$ ipython --no-banner

In [1]: import numpy as np

In [2]: import numpy.linalg as la

In [3]: np.set_printoptions(precision=1, suppress=True, linewidth=160, sign=" ")

In [4]: C = np.array([[-3, 3, 2, -1, -1, -3], [0, 1, 3, -1, 2, 1]])

In [5]: M = np.repeat(C, 32 // 2, axis=0)

In [6]: rng = np.random.default_rng(67460)

In [7]: M = M + 0.3 * rng.normal(size=M.shape)

In [8]: print(M)
[[-3.1  2.9  2.3 -0.3 -1.  -2.3]
 [-2.8  3.   1.9 -0.9 -1.3 -2.9]
 [-2.8  3.   1.5 -1.2 -1.  -3.2]
 [-2.7  3.1  1.4 -1.  -1.4 -2.9]
 [-3.3  2.5  2.1 -1.5 -1.6 -3. ]
 [-2.5  3.1  1.7 -1.4 -0.4 -2.9]
 [-3.6  3.2  2.1 -1.2 -1.4 -2.5]
 [-3.4  3.   2.2 -1.  -1.3 -2.7]
 [-2.7  3.2  2.3 -1.1 -1.4 -2.7]
 [-2.8  3.1  2.2 -1.3 -1.1 -2.6]
 [-2.3  3.1  1.9 -1.5 -1.4 -2.9]
 [-3.3  2.9  2.1 -0.9 -1.5 -3.5]
 [-3.3  2.7  2.3 -1.3 -1.3 -3. ]
 [-3.5  2.9  2.2 -0.4 -1.2 -2.5]
 [-2.6  3.5  2.1 -1.5 -0.6 -3.2]
 [-2.8  3.   1.7 -0.9 -0.8 -3.2]
 [ 0.1  0.5  3.  -1.3  2.   0.9]
 [-0.4  1.1  3.4 -0.6  1.7  1.2]
 [ 0.6  0.6  2.9 -1.2  1.9  0.7]
 [-0.2  0.8  3.1 -1.1  2.3  0.7]
 [ 0.3  0.8  2.9 -0.9  1.7  0.7]
 [ 0.2  1.3  3.  -1.7  1.5  1.2]
 [ 0.2  0.9  2.7 -1.   2.5  0.8]
 [-0.1  0.9  3.2 -1.1  2.1  1.2]
 [ 0.2  0.8  2.1 -0.9  1.9  0.9]
 [ 0.1  1.2  2.7 -1.2  2.   1.5]
 [ 0.2  1.2  3.3 -0.9  1.9  0.6]
 [ 0.2  1.1  2.5 -0.9  2.2  1. ]
 [ 0.1  1.3  3.1 -0.9  2.1  0.9]
 [ 0.4  0.8  3.  -1.3  1.9  0.8]
 [-0.4  1.4  3.4 -1.   2.   1.7]
 [ 0.2  0.7  3.2 -0.9  1.7  0.6]]

In [9]: lab = M[:, 2] > np.median(M[:, 2])

In [10]: f = M[lab].mean(axis=0) - M[~lab].mean(axis=0)

In [11]: print(f)
[ 2.7 -1.8  1.   0.1  2.8  3.4]

In [12]: gram = np.cov(M, rowvar=False)

In [13]: print(np.argwhere(np.triu(np.abs(np.corrcoef(M.T)) > 0.8, 1)))
[[ 0  1]
 [ 0  4]
 [ 0  5]
 [ 1  2]
 [ 1  4]
 [ 1  5]
 [ 2  4]
 [ 2  5]
 [ 4  5]]

In [14]: print(gram.round(1) + 0)
[[ 2.5 -1.6  0.7  0.   2.5  3. ]
 [-1.6  1.1 -0.5  0.  -1.6 -2. ]
 [ 0.7 -0.5  0.3  0.   0.7  1. ]
 [ 0.   0.   0.   0.1  0.   0.1]
 [ 2.5 -1.6  0.7  0.   2.6  3.1]
 [ 3.  -2.   1.   0.1  3.1  3.9]]

In [15]: print(gram.shape)
(6, 6)

In [16]: print(M.std(axis=0))
[ 1.6  1.1  0.6  0.3  1.6  1.9]

In [17]: print(np.polyfit(M[:, 2], M[:, 3], 1))
[ 0.1 -1.2]

In [18]: print(np.round(np.corrcoef(M.T), 1) + 0)
[[ 1.  -1.   0.8  0.   1.   1. ]
 [-1.   1.  -0.8 -0.1 -1.  -1. ]
 [ 0.8 -0.8  1.   0.1  0.8  0.9]
 [ 0.  -0.1  0.1  1.   0.1  0.1]
 [ 1.  -1.   0.8  0.1  1.   1. ]
 [ 1.  -1.   0.9  0.1  1.   1. ]]

In [19]: D = la.norm(M[:, None] - M[None], axis=-1)

In [20]: print((D + 1e9 * np.eye(32)).round(6).argmin(axis=1))
[ 13   3  15   2  12   2   7   6   9   8   8  12   4   0   5   2  29  30  29  16  31  25  27  28  27  23  28  22  26  18  17  20]

In [21]: print(D[29])
[ 6.   6.4  6.4  6.5  6.6  5.9  6.6  6.5  6.2  6.1  6.2  7.   6.5  6.4  6.3  6.3  0.5  1.2  0.3  0.8  0.5  0.8  0.8  0.7  1.   0.9  0.7  0.7  0.7  0.   1.4
  0.6]

In [22]: print(la.norm(M, axis=1))
[ 5.5  5.6  5.6  5.5  5.9  5.4  6.1  6.   5.8  5.6  5.6  6.3  6.   5.8  6.1  5.6  4.   4.2  3.8  4.2  3.7  4.2  4.   4.3  3.2  4.1  4.1  3.7  4.2  4.   4.6
  3.8]

In [23]: print(la.norm(M - M.mean(axis=0), axis=1))
[ 2.8  3.2  3.2  3.4  3.5  2.8  3.4  3.3  3.   2.9  3.1  3.8  3.3  3.3  3.2  3.2  3.3  3.   3.3  3.1  3.   3.1  3.4  3.3  3.2  3.5  2.9  3.2  3.1  3.2  3.4
  3. ]

In [24]: K = np.loadtxt("case3.csv", delimiter=",")

In [25]: print(K.round(1) + 0)
[[-0.9  0.4  0.  -0.1  0.1 -0.2]
 [-0.1 -0.6  0.3 -0.7  0.1  0.1]
 [-0.2  0.   0.   0.1 -0.2  0.9]
 [ 0.2  0.4  0.8  0.1  0.3  0.1]
 [ 0.3  0.6 -0.3 -0.7  0.   0.1]
 [ 0.   0.1  0.3 -0.1 -0.9 -0.2]]

In [26]: # columns are unit length and at right angles

In [27]: W = np.array([[2, 0], [5, -5], [3, -3], [3, -2], [-2, 1], [2, -1]])

In [28]: c = np.array([1, 2])

In [29]: act = np.maximum(K @ W + c, 0)

In [30]: print((act > 0).mean(axis=0))
[ 0.8  0.8]

In [31]: print(la.matrix_rank(act))
2

In [32]: print((act > 0).astype(int))
[[ 1  1]
 [ 0  1]
 [ 1  1]
 [ 1  0]
 [ 1  1]
 [ 1  1]]

In [33]: C = np.array([[6, 6], [8, 5]])

In [34]: print(act @ C)
[[  5.9   4. ]
 [ 43.2  27. ]
 [ 23.7  22. ]
 [ 35.   35. ]
 [ 21.5  17.8]
 [ 21.7  21.3]]

In [35]: print((act @ C).round(6).argmax(axis=1))
[ 0  0  0  0  0  0]

In [36]: print(W @ C)
[[ 12  12]
 [-10   5]
 [ -6   3]
 [  2   8]
 [ -4  -7]
 [  4   7]]

In [37]: A = np.load("a.npy")

In [38]: print(A)
[[ 2  2  0  0  0  0  0  0]
 [ 1  2  0  0  1  0  0  0]
 [ 0  0  2  0  0  0  1  0]
 [ 0  0  2  2  0  0  1  2]
 [ 0  1  0  0  1  0  0  0]
 [ 0  0  0  0  0  2  0  0]
 [ 0  0  2  1  0  0  2  0]
 [ 0  0  2  2  0  0  0  0]]

In [39]: left, sv, VT = la.svd(A)

In [40]: vecs = VT[:(sv > 1e-8).sum()]

In [41]: vec = A[7] + -1 * A[1] + rng.integers(2) * np.eye(8)[3]

In [42]: print(vec)
[-1. -2.  2.  2. -1.  0.  0.  0.]

In [43]: print(np.round(vecs.T @ vecs, 1) + 0)
[[ 0.7  0.3  0.   0.  -0.3  0.   0.   0. ]
 [ 0.3  0.7  0.   0.   0.3  0.   0.   0. ]
 [ 0.   0.   1.   0.   0.   0.   0.   0. ]
 [ 0.   0.   0.   1.   0.   0.   0.   0. ]
 [-0.3  0.3  0.   0.   0.7  0.   0.   0. ]
 [ 0.   0.   0.   0.   0.   1.   0.   0. ]
 [ 0.   0.   0.   0.   0.   0.   1.   0. ]
 [ 0.   0.   0.   0.   0.   0.   0.   1. ]]

In [44]: print(np.allclose(vecs.T @ vecs @ vec, vec))
True

In [45]: print(np.abs(A).max())
2

In [46]: print(A.shape)
(8, 8)

In [47]: print(np.diff(A, axis=0))
[[-1  0  0  0  1  0  0  0]
 [-1 -2  2  0 -1  0  1  0]
 [ 0  0  0  2  0  0  0  2]
 [ 0  1 -2 -2  1  0 -1 -2]
 [ 0 -1  0  0 -1  2  0  0]
 [ 0  0  2  1  0 -2  2  0]
 [ 0  0  0  1  0  0 -2  0]]

In [48]: print(A.sum(axis=0))
[ 3  5  8  5  2  2  4  2]

In [49]: print(A.sum(axis=1))
[ 4  4  3  7  2  2  5  4]

In [50]: print(np.count_nonzero(A))
19

In [51]: la.rank(A)
Traceback (most recent call last):
  Cell In[51], line 1
    la.rank(A)
AttributeError: module 'numpy.linalg' has no attribute 'rank'


In [52]: print(np.round(la.norm(A), 1))
7.4

In [53]: r = la.matrix_rank(A)

In [54]: print(r)
7

In [55]: N = la.svd(A)[2][r:].T

In [56]: print(la.matrix_rank(A.T @ A), la.matrix_rank(A @ A.T))
7 7

In [57]: print(np.allclose(A @ N, 0))
True

In [58]: print(N @ N.T)
[[ 0.3 -0.3  0.   0.   0.3  0.   0.   0. ]
 [-0.3  0.3  0.   0.  -0.3  0.   0.   0. ]
 [ 0.   0.   0.   0.   0.   0.   0.   0. ]
 [ 0.   0.   0.   0.   0.   0.   0.   0. ]
 [ 0.3 -0.3  0.   0.   0.3  0.   0.   0. ]
 [ 0.   0.   0.   0.   0.   0.   0.   0. ]
 [ 0.   0.   0.   0.   0.   0.   0.   0. ]
 [ 0.   0.   0.   0.   0.   0.   0.   0. ]]

In [59]: print([int(la.matrix_rank(np.delete(A, i, axis=0))) for i in range(8)])
[7, 7, 6, 6, 7, 6, 6, 6]

In [60]: print([int(la.matrix_rank(A[:, :j + 1])) for j in range(8)])
[1, 2, 3, 4, 4, 5, 6, 7]

In [61]: f = np.array([1, -2, 1, 2, -2, 0, 2, -2])

In [62]: g = np.array([6, 0, 9, 8])

In [63]: feats = np.outer(f, g)

In [64]: print(feats)
[[  6   0   9   8]
 [-12   0 -18 -16]
 [  6   0   9   8]
 [ 12   0  18  16]
 [-12   0 -18 -16]
 [  0   0   0   0]
 [ 12   0  18  16]
 [-12   0 -18 -16]]

In [65]: print(np.allclose(feats[:-1].T @ la.lstsq(feats[:-1].T, feats[-1])[0], feats[-1]))
True

In [66]: print(np.abs(np.diag(la.qr(feats)[1])) > 1e-9)
[ True False False False]

In [67]: print(feats @ la.pinv(feats) @ feats)
[[  6.   0.   9.   8.]
 [-12.   0. -18. -16.]
 [  6.   0.   9.   8.]
 [ 12.   0.  18.  16.]
 [-12.   0. -18. -16.]
 [  0.   0.   0.   0.]
 [ 12.   0.  18.  16.]
 [-12.   0. -18. -16.]]

In [68]: Y = np.c_[M[:, :4] @ np.array([[1, 3, 2, 2], [1, 5, 3, 5], [1, 2, 0, 4], [1, 1, 2, 3]]), np.array([2, 1, 1, 5, 0, 4, 5, 0, 3, 3, 1, 1, 1, 2, 3, 5, 1, 0, 2, 5, 5, 1, 5, 4, 3, 3, 3, 0, 3, 2, 1, 5])]

In [69]: print(Y)
[[ 1.9  9.7  1.9 16.8  2. ]
 [ 1.2  9.5  1.6 14.4  1. ]
 [ 0.5  8.4  0.9 11.9  1. ]
 [ 0.8  9.2  1.9 12.7  5. ]
 [-0.3  5.1 -2.3  9.6  0. ]
 [ 0.9 10.   1.5 13.1  4. ]
 [ 0.6  8.3  0.2 13.7  5. ]
 [ 0.8  8.2  0.2 14.1  0. ]
 [ 1.7 11.6  2.1 16.6  3. ]
 [ 1.1  9.9  1.  14.5  3. ]
 [ 1.2 10.8  1.6 14.   1. ]
 [ 0.9  8.1  0.4 13.8  1. ]
 [ 0.4  7.  -1.1 12.2  1. ]
 [ 1.3  8.4  1.2 15.6  2. ]
 [ 1.6 12.7  2.5 16.7  3. ]
 [ 0.9  8.7  1.3 13.1  5. ]
 [ 2.4  7.7 -0.8 11.2  1. ]
 [ 3.4 10.2  1.1 16.   0. ]
 [ 2.8  9.4  0.6 12.1  2. ]
 [ 2.7  8.6 -0.2 12.8  5. ]
 [ 3.1  9.9  1.2 13.5  5. ]
 [ 2.8 11.4  0.9 13.9  1. ]
 [ 2.7  9.3  1.  12.5  5. ]
 [ 2.9  9.6  0.3 13.8  4. ]
 [ 2.2  7.9  1.  10.1  3. ]
 [ 2.9 10.5  1.4 13.5  3. ]
 [ 3.7 12.1  2.1 16.6  3. ]
 [ 2.8  9.9  1.7 12.9  0. ]
 [ 3.6 11.9  2.2 16.3  3. ]
 [ 2.9  9.9  0.6 12.8  2. ]
 [ 3.3 11.3  1.3 16.5  1. ]
 [ 3.2  9.5  0.7 13.8  5. ]]

In [70]: print(la.norm(la.qr(M)[0].T @ Y, axis=0) ** 2 / ((Y ** 2).sum(axis=0) + 1e-12))
[ 1.   1.   1.   1.   0.7]

In [71]: print(la.matrix_rank(Y))
5

In [72]: print(np.round(la.lstsq(M, Y[:, 0])[0], 1) + 0)
[ 1.  1.  1.  1.  0.  0.]

In [73]: vec = np.array([0, -3, 2, 1])

In [74]: a = np.maximum(feats @ vec, 0)

In [75]: print(feats.T @ a)
[ 1560     0  2340  2080]

In [76]: print(np.flatnonzero(a > 1e-9))
[ 0  2  3  6]

In [77]: print(np.maximum(feats @ (3 * vec), 0))
[  78    0   78  156    0    0  156    0]

In [78]: print(feats * (a > 1e-9)[:, None])
[[  6   0   9   8]
 [  0   0   0   0]
 [  6   0   9   8]
 [ 12   0  18  16]
 [  0   0   0   0]
 [  0   0   0   0]
 [ 12   0  18  16]
 [  0   0   0   0]]

In [79]: f = np.array([5, 1, 3])

In [80]: print(np.convolve(feats[7], f))
[ -60  -12 -126  -98  -70  -48]

In [81]: print(np.array([np.convolve(row, f, "same") for row in feats]))
[[   6   63   49   35]
 [ -12 -126  -98  -70]
 [   6   63   49   35]
 [  12  126   98   70]
 [ -12 -126  -98  -70]
 [   0    0    0    0]
 [  12  126   98   70]
 [ -12 -126  -98  -70]]

In [82]: print(np.polyval(f, feats[7]))
[  711     3  1605  1267]

In [83]: print(np.correlate(feats[7], feats[3], "full"))
[-192 -216 -288 -724 -288 -216 -192]

In [84]: left, sv, VT = la.svd(feats)

In [85]: print(sv.round(1) + 0)
[ 63.1   0.    0.    0. ]

In [86]: Y = left[:, :1] @ np.diag(sv[:1]) @ VT[:1]

In [87]: print(la.matrix_rank(Y))
1

In [88]: print(round(la.norm(feats - Y) / la.norm(feats), 1))
0.0

In [89]: print(round(la.norm(feats - Y, 2), 1), round(sv[1], 1))
0.0 0.0

In [90]: print(np.round(np.abs(feats - Y).max(), 1))
0.0

In [91]: F = np.array([[-0.1, 0.4, -0.8, 0.3, 0.1, 0.9],
    ...:     [1.4, 0.7, -0.2, -1.4, 0.8, -0.4],
    ...:     [0.0, 0.2, -0.2, 0.5, -1.3, -0.7]])

In [92]: F[:, 3] *= 20

In [93]: print(F)
[[ -0.1   0.4  -0.8   6.    0.1   0.9]
 [  1.4   0.7  -0.2 -28.    0.8  -0.4]
 [  0.    0.2  -0.2  10.   -1.3  -0.7]]

In [94]: print(la.cond(feats) > 100)
True

In [95]: print([round(float(x), 1) for x in la.svd(feats, compute_uv=False)[:3]])
[63.1, 0.0, 0.0]

In [96]: print(np.round(la.norm(feats, 2) / la.norm(feats), 1))
1.0

In [97]: vec = np.array([1, 0, -1, -2, 1, 1])

In [98]: a = np.maximum(F @ vec, 0)

In [99]: print(F.T @ a)
[   81.2    40.6   -11.6 -1624.     46.4   -23.2]

In [100]: print(np.flatnonzero(a > 1e-9))
[ 1]

In [101]: print(np.maximum(F @ vec, 0) - np.maximum(-F @ vec, 0))
[-10.3  58.  -21.8]

In [102]: print(la.cond(F) > 100)
False

In [103]: cen = M - M.mean(axis=1)
Traceback (most recent call last):
  Cell In[103], line 1
    cen = M - M.mean(axis=1)
ValueError: operands could not be broadcast together with shapes (32,6) (32,) 


In [104]: cen = M - M.mean(axis=0)

In [105]: left, sv, VT = la.svd(cen, full_matrices=False)

In [106]: print(np.abs(VT[0]).argmax())
5

In [107]: print(la.matrix_rank(cen))
6

In [108]: print(np.round((sv ** 2).sum() ** 2 / (sv ** 4).sum(), 1))
1.1

In [109]: print((np.sign(left[:, 0]) == np.sign(left[0, 0])).astype(int))
[ 1  1  1  1  1  1  1  1  1  1  1  1  1  1  1  1  0  0  0  0  0  0  0  0  0  0  0  0  0  0  0  0]

In [110]: print(np.abs(VT[-1]))
[ 0.6  0.3  0.4  0.5  0.4  0.1]

In [111]: print(sv)
[ 17.7   2.4   1.7   1.6   1.4   1.2]

In [112]: f, g = F[0], F[2]

In [113]: print(np.round(f @ f, 1))
37.6

In [114]: p = (f @ g) / (f @ f) * f

In [115]: print(round((g - p) @ f, 1))
0.0

In [116]: print(la.matrix_rank(np.outer(f, g)))
1

In [117]: print(np.round(np.outer(f, g), 1) + 0)
[[ 0.   0.   0.  -1.   0.1  0.1]
 [ 0.   0.1 -0.1  4.  -0.5 -0.3]
 [ 0.  -0.2  0.2 -8.   1.   0.6]
 [ 0.   1.2 -1.2 60.  -7.8 -4.2]
 [ 0.   0.   0.   1.  -0.1 -0.1]
 [ 0.   0.2 -0.2  9.  -1.2 -0.6]]

In [118]: print(p)
[-0.2  0.6 -1.3  9.5  0.2  1.4]

In [119]: E = np.load("test12.npy")

In [120]: print(E)
[[  0   0   0  12 -12  18]
 [  0   0   0   6   2  16]
 [  0   0   0   4 -14  -2]
 [  6  -6   9   6  -6   9]
 [  3   1   8   3   1   8]
 [  2  -7  -1   2  -7  -1]]

In [121]: print(la.matrix_rank(E, rtol=0.1))
4

In [122]: print(la.cond(E) > 100)
True

In [123]: print(np.argsort(-la.norm(E, axis=0).round(6), kind="stable")[:3])
[ 5  4  3]

In [124]: print(round(np.log10(la.cond(E))))
3

In [125]: print(np.round(la.norm(E, 2) / la.norm(E), 1))
0.8

In [126]: mat = np.loadtxt("block17.csv", delimiter=",")

In [127]: print(mat)
[[19. -7. 12.  5.]
 [-7. 11.  0.  7.]
 [12.  0. 22. 10.]
 [ 5.  7. 10. 11.]]

In [128]: left, sv, VT = la.svd(mat)

In [129]: vecs = VT[:(sv > 1e-8).sum()]

In [130]: vec = mat[0] + -2 * mat[3] + rng.integers(2) * np.eye(4)[2]

In [131]: print(vec)
[  9. -21.  -8. -17.]

In [132]: print(np.allclose(vecs.T @ vecs @ vec, vec))
True

In [133]: print(np.diag(vecs.T @ vecs))
[ 0.9  0.6  1.   0.5]

In [134]: print(np.round(vecs.T @ vecs, 1) + 0)
[[ 0.9 -0.2  0.   0.2]
 [-0.2  0.6 -0.1  0.4]
 [ 0.  -0.1  1.   0.1]
 [ 0.2  0.4  0.1  0.5]]

In [135]: print(la.matrix_rank(np.vstack([mat, vec])))
3

In [136]: print(np.round(la.norm(mat, 2) / la.norm(mat), 1))
0.9

In [137]: print([round(float(x), 1) for x in la.svd(mat, compute_uv=False)[:3]])
[37.2, 20.1, 5.7]

In [138]: print(la.cond(mat) > 100)
True

In [139]: print((mat + mat.T) / 2)
[[19. -7. 12.  5.]
 [-7. 11.  0.  7.]
 [12.  0. 22. 10.]
 [ 5.  7. 10. 11.]]

In [140]: print((mat - mat.T) / 2)
[[ 0.  0.  0.  0.]
 [ 0.  0.  0.  0.]
 [ 0.  0.  0.  0.]
 [ 0.  0.  0.  0.]]

In [141]: print(np.allclose(mat, mat.T))
True

In [142]: print(la.matrix_power(mat, 4))
[[ 708471. -120939.  797034.  383709.]
 [-120939.   92943.  -61698.   17031.]
 [ 797034.  -61698.  976044.  517086.]
 [ 383709.   17031.  517086.  302127.]]

In [143]: print(mat @ mat)
[[ 579. -175.  542.  221.]
 [-175.  219.  -14.  119.]
 [ 542.  -14.  728.  390.]
 [ 221.  119.  390.  295.]]
